$ ipython --no-banner

In [1]: import numpy as np

In [2]: import numpy.linalg as la

In [3]: np.set_printoptions(suppress=True, linewidth=160)

In [4]: m1 = np.array([[0, -3, 2, 3], [0, 0, 2, -1], [0, 0, 0, 3], [0, 0, 0, 0]])

In [5]: C2 = m1.T @ m1

In [6]: (m1 @ m1.T).shape
Out[6]: (4, 4)

In [7]: np.trace(C2), (m1 ** 2).sum()
Out[7]: (np.int64(36), np.int64(36))

In [8]: C2
Out[8]: 
array([[ 0,  0,  0,  0],
       [ 0,  9, -6, -9],
       [ 0, -6,  8,  4],
       [ 0, -9,  4, 19]])

In [9]: rank = la.matrix_rank(m1)

In [10]: rank
Out[10]: np.int64(3)

In [11]: null = la.svd(m1)[2][rank:].T

In [12]: np.allclose(m1 @ null, 0)
Out[12]: True

In [13]: la.matrix_rank(m1.T @ m1), la.matrix_rank(m1 @ m1.T)
Out[13]: (np.int64(3), np.int64(3))

In [14]: m1 @ null
Out[14]: 
array([[0.],
       [0.],
       [0.],
       [0.]])

In [15]: left, sv, Vh = la.svd(m1)

In [16]: vecs = Vh[:(sv > 1e-8).sum()]

In [17]: rng = np.random.default_rng(312)

In [18]: x0 = m1[0] + -1 * m1[1] + rng.integers(2) * np.eye(4)[2]

In [19]: x0
Out[19]: array([ 0., -3.,  0.,  4.])

In [20]: np.round(vecs.T @ vecs, 1) + 0
Out[20]: 
array([[0., 0., 0., 0.],
       [0., 1., 0., 0.],
       [0., 0., 1., 0.],
       [0., 0., 0., 1.]])

In [21]: np.round(np.diag(vecs.T @ vecs), 1)
Out[21]: array([0., 1., 1., 1.])

In [22]: f = np.array([5, 4, -5])

In [23]: np.cross(m1[0, :3], m1[2, :3])
Out[23]: array([0, 0, 0])

In [24]: np.kron(np.eye(2, dtype=int), m1)
Out[24]: 
array([[ 0, -3,  2,  3,  0,  0,  0,  0],
       [ 0,  0,  2, -1,  0,  0,  0,  0],
       [ 0,  0,  0,  3,  0,  0,  0,  0],
       [ 0,  0,  0,  0,  0,  0,  0,  0],
       [ 0,  0,  0,  0,  0, -3,  2,  3],
       [ 0,  0,  0,  0,  0,  0,  2, -1],
       [ 0,  0,  0,  0,  0,  0,  0,  3],
       [ 0,  0,  0,  0,  0,  0,  0,  0]])

In [25]: np.einsum("ii->", m1)
Out[25]: np.int64(0)

In [26]: W0 = np.loadtxt("out4.csv", delimiter=",")

In [27]: W0
Out[27]: 
array([[0., 0., 0., 1., 0.],
       [0., 0., 1., 0., 0.],
       [0., 0., 0., 0., 1.],
       [1., 0., 0., 0., 0.],
       [0., 1., 0., 0., 0.]])

In [28]: (la.matrix_power((W0 != 0) + (W0.T != 0) + np.eye(5), 5) > 0).astype(int)
Out[28]: 
array([[1, 0, 0, 1, 0],
       [0, 1, 1, 0, 1],
       [0, 1, 1, 0, 1],
       [1, 0, 0, 1, 0],
       [0, 1, 1, 0, 1]])

In [29]: W0 @ W0
Out[29]: 
array([[1., 0., 0., 0., 0.],
       [0., 0., 0., 0., 1.],
       [0., 1., 0., 0., 0.],
       [0., 0., 0., 1., 0.],
       [0., 0., 1., 0., 0.]])

In [30]: print((W0 != 0).astype(int))
[[0 0 0 1 0]
 [0 0 1 0 0]
 [0 0 0 0 1]
 [1 0 0 0 0]
 [0 1 0 0 0]]

In [31]: round(la.det(W0), 1)
Out[31]: np.float64(-1.0)
